% ipython --no-banner

In [1]: import numpy as np

In [2]: np.set_printoptions(suppress=True, linewidth=140)

In [3]: rd = lambda a: np.round(a, 1) + 0

In [4]: arr = np.array([[0.5, 0.7, 0.4],
   ...:     [-0.1, -1.0, 0.5],
   ...:     [-0.4, 0.2, -0.7],
   ...:     [0.5, -0.2, -0.2],
   ...:     [1.4, 0.9, 0.0],
   ...:     [2.4, 1.3, 0.9],
   ...:     [0.4, 1.5, 0.8],
   ...:     [0.4, -1.7, -1.1],
   ...:     [-0.3, -1.7, -2.7],
   ...:     [0.6, -0.8, 0.0],
   ...:     [-0.3, 0.1, 0.3],
   ...:     [0.3, 1.1, -1.2],
   ...:     [0.7, 0.4, -0.6],
   ...:     [-1.8, -0.5, -2.0],
   ...:     [1.6, -0.7, 0.7],
   ...:     [0.1, -0.8, 1.5],
   ...:     [-1.1, 0.9, 0.2],
   ...:     [-1.5, -0.1, 1.6],
   ...:     [-0.4, 0.7, -1.7],
   ...:     [1.8, -0.3, -0.1],
   ...:     [1.1, 0.2, 0.5],
   ...:     [0.0, -0.3, -1.8],
   ...:     [-0.6, 1.2, -1.7]])

In [5]: rng = np.random.default_rng(345)

In [6]: arr[:, 2] = -1 * arr[:, 1] + 0.3 * rng.normal(size=23)

In [7]: rd(arr)
Out[7]: 
array([[ 0.5,  0.7, -0.7],
       [-0.1, -1. ,  0.9],
       [-0.4,  0.2,  0. ],
       [ 0.5, -0.2, -0.1],
       [ 1.4,  0.9, -0.9],
       [ 2.4,  1.3, -1.7],
       [ 0.4,  1.5, -1.4],
       [ 0.4, -1.7,  1.2],
       [-0.3, -1.7,  1.7],
       [ 0.6, -0.8,  0.9],
       [-0.3,  0.1, -0.8],
       [ 0.3,  1.1, -1. ],
       [ 0.7,  0.4, -0.5],
       [-1.8, -0.5,  0.6],
       [ 1.6, -0.7,  0.7],
       [ 0.1, -0.8,  0.8],
       [-1.1,  0.9, -0.6],
       [-1.5, -0.1,  0.5],
       [-0.4,  0.7, -0.2],
       [ 1.8, -0.3,  0.2],
       [ 1.1,  0.2, -0.4],
       [ 0. , -0.3,  0.6],
       [-0.6,  1.2, -0.9]])

In [8]: Ac = (arr - arr.mean(axis=0)) / arr.std(axis=0)

In [9]: rd(Ac.std(axis=0))
Out[9]: array([1., 1., 1.])

In [10]: coef = np.linalg.lstsq(np.delete(Ac, 0, axis=1), Ac[:, 0])[0]

In [11]: rd(coef)
Out[11]: array([-1.4, -1.6])

In [12]: D = np.linalg.norm(arr[:, None] - arr[None], axis=-1)

In [13]: (D + 1e9 * np.eye(23)).round(6).argmin(axis=1)
Out[13]: array([12, 15, 18, 12, 20,  4, 11,  8,  7, 15,  2,  6,  0, 17, 19,  1, 22, 13,  2, 14, 12, 15, 16])

In [14]: D[1].round(6).argsort(kind="stable")[:4]
Out[14]: array([ 1, 15,  9, 21])

In [15]: rd(D[:5, :5])
Out[15]: 
array([[0. , 2.4, 1.2, 1.1, 0.9],
       [2.4, 0. , 1.5, 1.4, 3. ],
       [1.2, 1.5, 0. , 1. , 2.1],
       [1.1, 1.4, 1. , 0. , 1.6],
       [0.9, 3. , 2.1, 1.6, 0. ]])
